$ ipython --no-banner

In [1]: import numpy as np

In [2]: import numpy.linalg as la

In [3]: np.set_printoptions(precision=2, suppress=True, linewidth=140)

In [4]: rd = lambda a: np.round(a, 2) + 0

In [5]: X = np.loadtxt("a.csv", delimiter=",")

In [6]: X
Out[6]: 
array([[ 0.6,  1.9,  0.5, -1.1],
       [ 0.8,  0.2, -0.1, -0.9],
       [-0.5, -2.8,  0.4, -1.1]])

In [7]: X.sum(axis=1)
Out[7]: array([ 1.9,  0. , -4. ])

In [8]: rd(la.norm(X))
Out[8]: np.float64(4.05)

In [9]: print(X.shape)
(3, 4)

In [10]: la.rank(X)
AttributeError: module 'numpy.linalg' has no attribute 'rank'


In [11]: rd(X - X[0])
Out[11]: 
array([[ 0. ,  0. ,  0. ,  0. ],
       [ 0.2, -1.7, -0.6,  0.2],
       [-1.1, -4.7, -0.1,  0. ]])

In [12]: rd(X.mean(axis=0))
Out[12]: array([ 0.3 , -0.23,  0.27, -1.03])

In [13]: print(rd(la.svd(X, compute_uv=False)))
[3.49 1.94 0.66]

In [14]: print(rd(np.diff(X, axis=0)))
[[ 0.2 -1.7 -0.6  0.2]
 [-1.3 -3.   0.5 -0.2]]

In [15]: rng = np.random.default_rng(698)

In [16]: B = X + rng.integers(-2, 3, (3, 2)) @ rng.integers(-2, 3, (2, 4))

In [17]: rd(B)
Out[17]: 
array([[-0.4, -0.1,  0.5,  0.9],
       [-1.2, -3.8,  5.9, -2.9],
       [ 0.5, -0.8, -1.6, -1.1]])

In [18]: print(la.matrix_rank(B - X, tol=1e-8))
2

In [19]: print(np.abs(B - X).sum(axis=1))
[ 5. 14.  5.]

In [20]: B = X / np.sqrt((X ** 2).mean(axis=1, keepdims=True))

In [21]: la.matrix_rank(X - X.mean(axis=1, keepdims=True))
Out[21]: np.int64(3)

In [22]: print(la.matrix_rank(B) == la.matrix_rank(X))
True

In [23]: rd(B[0])
Out[23]: array([ 0.51,  1.63,  0.43, -0.94])

In [24]: B = np.array([[3, 3], [3, 2], [3, 2], [2, 2]])

In [25]: print(rd(np.einsum("ik,kj->ij", X, B)))
[[  6.8   4.4]
 [  0.9   0.8]
 [-10.9  -8.5]]

In [26]: rd(X @ B)
Out[26]: 
array([[  6.8,   4.4],
       [  0.9,   0.8],
       [-10.9,  -8.5]])

In [27]: la.matrix_rank(X @ B)
Out[27]: np.int64(2)

In [28]: rd(np.einsum("ij->j", X))
Out[28]: array([ 0.9, -0.7,  0.8, -3.1])

In [29]: np.vstack([X, B.T]).shape
Out[29]: (5, 4)

In [30]: vec = np.array([-4, 2, 0, -4])

In [31]: print(X @ np.eye(4)[1])
[ 1.9  0.2 -2.8]

In [32]: X * vec
Out[32]: 
array([[-2.4,  3.8,  0. ,  4.4],
       [-3.2,  0.4, -0. ,  3.6],
       [ 2. , -5.6,  0. ,  4.4]])

In [33]: (X @ vec).argmax()
Out[33]: np.int64(0)

In [34]: rd((X * vec).sum(axis=1))
Out[34]: array([5.8, 0.8, 0.8])

In [35]: vec @ X
ValueError: matmul: Input operand 1 has a mismatch in its core dimension 0, with gufunc signature (n?,k),(k,m?)->(n?,m?) (size 3 is different from 4)


In [36]: rd(np.einsum("ij,j->i", X, vec))
Out[36]: array([5.8, 0.8, 0.8])

In [37]: la.norm(X @ vec) <= la.norm(X, 2) * la.norm(vec) + 1e-9
Out[37]: np.True_

In [38]: rd(X @ np.ones(4))
Out[38]: array([ 1.9,  0. , -4. ])

In [39]: rd(X @ (2 * vec))
Out[39]: array([11.6,  1.6,  1.6])

In [40]: A = np.load("sample16.npy")

In [41]: A
Out[41]: 
array([[6, 2, 4, 3],
       [2, 0, 7, 2],
       [8, 8, 6, 4],
       [0, 2, 5, 6]])

In [42]: vec = np.array([4, -1, 3, 4])

In [43]: rhs = A @ vec

In [44]: rhs
Out[44]: array([46, 37, 58, 37])

In [45]: print(rd(la.solve(A, rhs + A[:, 2])))
[ 4. -1.  4.  4.]

In [46]: z = rng.permutation(4)

In [47]: z
Out[47]: array([3, 1, 0, 2])

In [48]: B = A[z][:, z]

In [49]: B
Out[49]: 
array([[6, 2, 0, 5],
       [2, 0, 2, 7],
       [3, 2, 6, 4],
       [4, 8, 8, 6]])

In [50]: np.trace(B)
Out[50]: np.int64(18)

In [51]: np.allclose(B, A)
Out[51]: False

In [52]: print(rd(la.det(B)), rd(la.det(A[z])))
-952.0 -952.0

In [53]: rd(la.det(B.T))
Out[53]: np.float64(-952.0)

In [54]: rd(la.det(2 * B)), rd(la.det(B))
Out[54]: (np.float64(-15232.0), np.float64(-952.0))

In [55]: print(rd(la.eigvals(B).sum().real))
18.0

In [56]: rd(la.det(B[::-1]))
Out[56]: np.float64(-952.0)

In [57]: rd(la.eigvals(B))
Out[57]: array([17.24+0.j ,  3.01+1.2j,  3.01-1.2j, -5.26+0.j ])

In [58]: B = A / np.sqrt((A ** 2).mean(axis=1, keepdims=True))

In [59]: print(A - A.mean(axis=1, keepdims=True))
[[ 2.25 -1.75  0.25 -0.75]
 [-0.75 -2.75  4.25 -0.75]
 [ 1.5   1.5  -0.5  -2.5 ]
 [-3.25 -1.25  1.75  2.75]]

In [60]: la.matrix_rank(B) == la.matrix_rank(A)
Out[60]: np.True_

In [61]: hat = np.triu(np.array([[-1, 2, -2, -1], [3, 0, 1, -3], [-2, 3, -1, -3], [2, -1, 3, -3]]), 1) + np.eye(4)

In [62]: B = hat @ A @ la.inv(hat)

In [63]: rd(np.poly(B))
Out[63]: array([   1.,  -18.,   -8.,  420., -952.])

In [64]: B
Out[64]: 
array([[ -6.,  -4.,  -7., -46.],
       [ 10., -18.,  36.,  52.],
       [  8., -14.,  21.,  15.],
       [  0.,   2.,   3.,  21.]])

In [65]: feats = np.load("case11.npy")

In [66]: feats
Out[66]: 
array([[ -4.96, -14.41,  -8.62],
       [ -7.63, -15.19,  -8.25],
       [  7.58,  -2.57,  -4.91],
       [  5.48,  -4.6 ,  -5.56],
       [  9.58,  -3.89,  -6.45],
       [ -5.5 , -13.64,  -7.93],
       [  1.88,  -8.95,  -7.26],
       [ -0.48, -10.24,  -7.34],
       [ -4.63, -12.7 ,  -7.59],
       [ -2.68, -13.04,  -8.46],
       [  3.84,  -5.65,  -5.72],
       [  4.79,  -5.93,  -6.21],
       [ -4.93, -13.04,  -7.72],
       [  4.62,  -6.16,  -6.31],
       [  7.61,  -4.16,  -5.98],
       [  2.92,  -9.17,  -7.76],
       [  1.91,  -9.45,  -7.6 ],
       [  4.36,  -7.68,  -7.24],
       [ -0.03,  -7.74,  -5.82],
       [  0.36,  -9.62,  -7.2 ],
       [ -6.77, -16.  ,  -9.08],
       [ -4.84, -12.87,  -7.63],
       [  1.58,  -9.56,  -7.56],
       [  8.46,  -3.97,  -6.14],
       [  1.5 , -10.02,  -7.85],
       [ -0.08,  -9.89,  -7.24],
       [  0.47,  -7.75,  -5.99]])

In [67]: Xc = feats - feats.mean(axis=0)

In [68]: vecs = la.svd(Xc)[2][:2]

In [69]: B = Xc - Xc @ vecs.T @ vecs

In [70]: la.norm(B, axis=1).round(6).argmax()
Out[70]: np.int64(11)

In [71]: rd(np.diag(vecs.T @ vecs))
Out[71]: array([0.93, 0.71, 0.36])

In [72]: rd(la.norm(B) / la.norm(Xc))
Out[72]: np.float64(0.0)
